>>> import numpy as np
>>> import numpy.linalg as la
>>> np.set_printoptions(precision=2, suppress=True, linewidth=120, legacy="1.25")
>>> F = np.load("case4.npy")
>>> F
array([[ -1,   2,   0,   1,  -1,   4,   4,   0,   4,  -2],
       [ -1,  -1,  -1,  -4,   0,  -6,  -3,   1,   3,   2],
       [  3,   1,   0,   4,   3,  -5,   0,  -3,   0,   6],
       [  1,   2,   1,  -2,  -2,  -3,  -1,   0,   1,  -1],
       [  1,   3,   3,  -3,  -2,  -2,   1,   0,   7,  -2],
       [  0,   2,  -1,  -2,  -1,  -7,  -2,   3,   3,   1],
       [ -4,   1,   3,   1,   6,  -7,  -6,   0,   5,   2],
       [  0,   9,   1,   4,   0,  -5,   0,  -5,   5,  -2],
       [  3,   2,  -1,   3,   0,  -3,   0,  -2,  -3,   2],
       [  2,  -1,   0,  -2,  -4,  -8,  -1,   2,   7,   2],
       [  2,  -1,   2,  -1,   3,  -7,  -5,  -4,   0,   0],
       [ -2,  -1,   0,   1,   2,  -1,  -1,   3,   0,   2],
       [  0,  -3,  -1,   0,   5, -10,  -5,   2,   1,   8],
       [  0,   0,   0,   0,   0,   0,   0,   0,   0,   0],
       [ -2,  -1,   0,   1,   2,  -1,  -1,   3,   0,   2],
       [  6,   3,   4,   4,   2,  -5,   0,  -4,   0,   4],
       [  1,   2,   1,  -2,  -2,  -3,  -1,   0,   1,  -1],
       [ -3,   3,   5,   3,   6,  -3,  -4,  -7,   5,  -3]])
>>> hat = F @ la.solve(F.T @ F, F.T)
>>> np.allclose(hat @ hat, hat)
True
>>> np.round(la.eigvalsh(hat), 2) + 0
array([0., 0., 0., 0., 0., 0., 0., 0., 1., 1., 1., 1., 1., 1., 1., 1., 1., 1.])
>>> np.round(hat @ F[:, 2], 2) + 0
array([ 0., -1.,  0.,  1.,  3., -1.,  3.,  1., -1.,  0.,  2.,  0., -1.,  0.,  0.,  4.,  1.,  5.])
>>> A2 = np.c_[F[:, :3] @ np.array([[3, 0, -2], [-2, -1, 2], [2, 0, -2]]), np.array([2, 0, 3, 0, 2, 3, 1, 2, 2, 1, 3, 0, 2, 1, 3, 1, 0, 3])]
>>> A2
array([[ -7,  -2,   6,   2],
       [ -3,   1,   2,   0],
       [  7,  -1,  -4,   3],
       [  1,  -2,   0,   0],
       [  3,  -3,  -2,   2],
       [ -6,  -2,   6,   3],
       [ -8,  -1,   4,   1],
       [-16,  -9,  16,   2],
       [  3,  -2,   0,   2],
       [  8,   1,  -6,   1],
       [ 12,   1, -10,   3],
       [ -4,   1,   2,   0],
       [  4,   3,  -4,   2],
       [  0,   0,   0,   1],
       [ -4,   1,   2,   3],
       [ 20,  -3, -14,   1],
       [  1,  -2,   0,   0],
       [ -5,  -3,   2,   3]])
>>> la.matrix_rank(A2)
4
>>> np.round(la.norm(A2 - F @ la.lstsq(F, A2)[0], axis=0), 2) + 0
array([0.  , 0.  , 0.  , 2.85])
>>> la.matrix_rank(np.c_[F, A2])
11
>>> Xs = A2 - A2.mean(axis=0)
>>> U, sv, Vt = la.svd(Xs, full_matrices=False)
>>> np.round(Vt[0] * np.sign(Vt[0, np.abs(Vt[0]).argmax()]), 2) + 0
array([ 0.78,  0.11, -0.62,  0.  ])
>>> sv ** 2 / (sv ** 2).sum()
array([0.93, 0.05, 0.01, 0.01])
>>> np.round(Xs.mean(axis=0), 2) + 0
array([0., 0., 0., 0.])
>>> round(float((sv ** 2).sum() ** 2 / (sv ** 4).sum()), 2)
1.15
>>> np.searchsorted(np.cumsum(sv ** 2) / (sv ** 2).sum(), 0.9) + 1
1
>>> np.abs(Vt[0]).argmax()
0
>>> np.abs(U[:, 0]).argmax()
15
>>> la.matrix_rank(Xs)
4
>>> x0 = np.array([3, 1, 2, 0, 3, 2, 3, 2, 3, 1])
>>> np.einsum("ij,j->i", F, x0)
array([ 26, -14,   9,  -6,  24,  -7,  -2,   4,  -8,   1, -19,   2, -10,   0,   2,  21,  -6,   2])
>>> (F * x0).sum(axis=1)
array([ 26, -14,   9,  -6,  24,  -7,  -2,   4,  -8,   1, -19,   2, -10,   0,   2,  21,  -6,   2])
>>> (F @ x0).argmax()
0
>>> F @ np.eye(10)[0]
array([-1., -1.,  3.,  1.,  1.,  0., -4.,  0.,  3.,  2.,  2., -2.,  0.,  0., -2.,  6.,  1., -3.])
>>> la.norm(F @ x0) <= la.norm(F, 2) * la.norm(x0) + 1e-9
True
>>> E = np.load("mat.npy")
>>> E
array([[  1,   9,   4,   6,   0,   7,  -4,  -2,  -8,  -3,  -6],
       [  9,  81,  36,  54,   0,  63, -36, -18, -72, -27, -54],
       [  4,  36,  16,  24,   0,  28, -16,  -8, -32, -12, -24],
       [  6,  54,  24,  36,   0,  42, -24, -12, -48, -18, -36],
       [  0,   0,   0,   0,   0,   0,   0,   0,   0,   0,   0],
       [  7,  63,  28,  42,   0,  49, -28, -14, -56, -21, -42],
       [ -4, -36, -16, -24,   0, -28,  16,   8,  32,  12,  24],
       [ -2, -18,  -8, -12,   0, -14,   8,   4,  16,   6,  12],
       [ -8, -72, -32, -48,   0, -56,  32,  16,  64,  24,  48],
       [ -3, -27, -12, -18,   0, -21,  12,   6,  24,   9,  18],
       [ -6, -54, -24, -36,   0, -42,  24,  12,  48,  18,  36]])
>>> la.matrix_rank(E, rtol=0.1)
1
>>> w, V = la.eigh(E)
>>> x0 = np.array([-2, 0, 4, -1, 1, 2, 2, -2, 4, -2, -5])
>>> np.round(la.eigvalsh(E[1:, 1:]), 2) + 0
array([  0.,   0.,   0.,   0.,   0.,   0.,   0.,   0.,   0., 311.])
>>> (np.sign(V[:, -1].round(6)) == np.sign(V[0, -1].round(6))).astype(int)
array([1, 1, 1, 1, 0, 1, 0, 0, 0, 0, 0])
>>> np.abs(E).sum(axis=1).max(), np.round(np.abs(w).max(), 2)
(450, 312.0)
>>> np.round(V * np.maximum(w, 0) @ V.T, 2) + 0
array([[  1.,   9.,   4.,   6.,   0.,   7.,  -4.,  -2.,  -8.,  -3.,  -6.],
       [  9.,  81.,  36.,  54.,   0.,  63., -36., -18., -72., -27., -54.],
       [  4.,  36.,  16.,  24.,   0.,  28., -16.,  -8., -32., -12., -24.],
       [  6.,  54.,  24.,  36.,   0.,  42., -24., -12., -48., -18., -36.],
       [  0.,   0.,   0.,   0.,   0.,   0.,   0.,   0.,   0.,   0.,   0.],
       [  7.,  63.,  28.,  42.,   0.,  49., -28., -14., -56., -21., -42.],
       [ -4., -36., -16., -24.,   0., -28.,  16.,   8.,  32.,  12.,  24.],
       [ -2., -18.,  -8., -12.,   0., -14.,   8.,   4.,  16.,   6.,  12.],
       [ -8., -72., -32., -48.,   0., -56.,  32.,  16.,  64.,  24.,  48.],
       [ -3., -27., -12., -18.,   0., -21.,  12.,   6.,  24.,   9.,  18.],
       [ -6., -54., -24., -36.,   0., -42.,  24.,  12.,  48.,  18.,  36.]])
>>> U, sv, Vt = la.svd(E)
>>> V = Vt[:(sv > 1e-8).sum()]
>>> rng = np.random.default_rng(517649)
>>> x0 = E[3] + 3 * E[10] + rng.integers(2) * np.eye(11)[7]
>>> x0
array([ -12., -108.,  -48.,  -72.,    0.,  -84.,   48.,   24.,   96.,   36.,   72.])
>>> np.round(np.diag(V.T @ V), 2) + 0
array([0.  , 0.26, 0.05, 0.12, 0.  , 0.16, 0.05, 0.01, 0.21, 0.03, 0.12])
>>> np.allclose(V.T @ V @ x0, x0)
True
>>> la.matrix_rank(np.vstack([E, x0]))
1
